% python3 -q
>>> import numpy as np
>>> np.set_printoptions(precision=2, suppress=True, linewidth=160)
>>> F = np.loadtxt("data.csv", delimiter=",")
>>> F
array([[ 1.,  0.,  0.,  0.],
       [-4.,  1.,  0.,  0.],
       [-5.,  3.,  1.,  0.],
       [ 5., -1.,  5.,  1.]])
>>> rng = np.random.default_rng(67919)
>>> z = rng.permutation(4)
>>> Y = F[:, z] * rng.choice([-1, 1], 4)
>>> Y
array([[-0.,  0., -1.,  0.],
       [-0.,  1.,  4.,  0.],
       [-1.,  3.,  5.,  0.],
       [-5., -1., -5.,  1.]])
>>> Uu, _, VT = np.linalg.svd(F.T @ Y)
>>> z
array([2, 1, 0, 3])
>>> np.round(np.linalg.lstsq(F, Y)[0], 2) + 0
array([[ 0.,  0., -1.,  0.],
       [ 0.,  1.,  0.,  0.],
       [-1.,  0.,  0.,  0.],
       [ 0.,  0.,  0.,  1.]])
>>> np.linalg.eigvals(F)
array([1., 1., 1., 1.])
>>> np.round(np.linalg.det(2 * F), 2), np.round(np.linalg.det(F), 2)
(np.float64(16.0), np.float64(1.0))
>>> np.round(np.linalg.det(F.T), 2)
np.float64(1.0)
>>> np.einsum("ii->", F)
np.float64(4.0)
>>> round(float(np.linalg.eigvals(F).sum().real), 2)
4.0
>>> np.kron(np.eye(2, dtype=int), F)
array([[ 1.,  0.,  0.,  0.,  0.,  0.,  0.,  0.],
       [-4.,  1.,  0.,  0., -0.,  0.,  0.,  0.],
       [-5.,  3.,  1.,  0., -0.,  0.,  0.,  0.],
       [ 5., -1.,  5.,  1.,  0., -0.,  0.,  0.],
       [ 0.,  0.,  0.,  0.,  1.,  0.,  0.,  0.],
       [-0.,  0.,  0.,  0., -4.,  1.,  0.,  0.],
       [-0.,  0.,  0.,  0., -5.,  3.,  1.,  0.],
       [ 0., -0.,  0.,  0.,  5., -1.,  5.,  1.]])
>>> F.mean(axis=0)
array([-0.75,  0.75,  1.5 ,  0.25])
>>> np.diff(F, axis=0)
array([[-5.,  1.,  0.,  0.],
       [-1.,  2.,  1.,  0.],
       [10., -4.,  4.,  1.]])
>>> F.sum(axis=1)
array([ 1., -3., -1., 10.])
>>> np.linalg.svd(F, compute_uv=False)
array([9.12, 4.59, 0.93, 0.03])
>>> np.linalg.rank(F)
Traceback (most recent call last):
  File "<python-input-21>", line 1, in <module>
    np.linalg.rank(F)
    ^^^^^^^^^^^^^^
AttributeError: module 'numpy.linalg' has no attribute 'rank'
>>> np.zeros(4, 4)
Traceback (most recent call last):
  File "<python-input-22>", line 1, in <module>
    np.zeros(4, 4)
    ~~~~~~~~^^^^^^
TypeError: Cannot interpret '4' as a data type
>>> np.count_nonzero(F)
np.int64(10)
>>> np.unravel_index(np.abs(F).argmax(), F.shape)
(np.int64(2), np.int64(0))
>>> Q, V = np.linalg.qr(F[:, :3])[0], np.linalg.qr(F[:, 3:])[0]
>>> sigma = np.linalg.svd(Q.T @ V, compute_uv=False)
>>> np.degrees(np.arccos(sigma.clip(0, 1)))
array([1.51])
>>> round(float(np.linalg.norm(Q @ Q.T - V @ V.T, 2)), 2)
1.0
>>> data = 4 * np.eye(4) + np.eye(4, k=1)
>>> data
array([[4., 1., 0., 0.],
       [0., 4., 1., 0.],
       [0., 0., 4., 1.],
       [0., 0., 0., 4.]])
>>> x0 = np.array([0, 0, 2, -1])
>>> target = F @ x0
>>> target
array([0., 0., 2., 9.])
>>> np.round(np.linalg.solve(F, target + F[:, 3]), 2) + 0
array([0., 0., 2., 0.])
>>> np.round(np.linalg.solve(F, -3 * target), 2) + 0
array([ 0.,  0., -6.,  3.])
>>> np.linalg.solve(F.T, F[1])
array([0., 1., 0., 0.])
>>> Y = data + rng.integers(-2, 3, (4, 3)) @ rng.integers(-2, 3, (3, 4))
>>> Y
array([[ 2., -1.,  0., -4.],
       [-4.,  9.,  2., -4.],
       [ 3., -3.,  2.,  3.],
       [ 0.,  3.,  0.,  5.]])
>>> Y - data
array([[-2., -2.,  0., -4.],
       [-4.,  5.,  1., -4.],
       [ 3., -3., -2.,  2.],
       [ 0.,  3.,  0.,  1.]])
>>> np.linalg.matrix_rank(Y - data, tol=1e-8)
np.int64(3)
>>> ev, V = np.linalg.eig(data)
>>> np.prod(ev)
np.float64(256.0)
>>> data @ V[:, 0] - ev[0] * V[:, 0]
array([0., 0., 0., 0.])
>>> np.sort(np.linalg.eigvals(data.T))
array([4., 4., 4., 4.])
>>> E = np.array([[3, 0, 0, 0], [1, 2, 0, 0], [3, -1, -2, 0], [2, 0, 3, -2]])
>>> E
array([[ 3,  0,  0,  0],
       [ 1,  2,  0,  0],
       [ 3, -1, -2,  0],
       [ 2,  0,  3, -2]])
>>> z = rng.permutation(4)
>>> z
array([1, 0, 2, 3])
>>> Y = E[z][:, z]
>>> np.trace(Y)
np.int64(1)
>>> round(float(np.linalg.det(Y)), 2), round(float(np.linalg.det(E[z])), 2)
(24.0, -24.0)
>>> np.diag(Y)
array([ 2,  3, -2, -2])
>>> np.sort(np.abs(np.linalg.eigvals(Y)))
array([2., 2., 2., 3.])
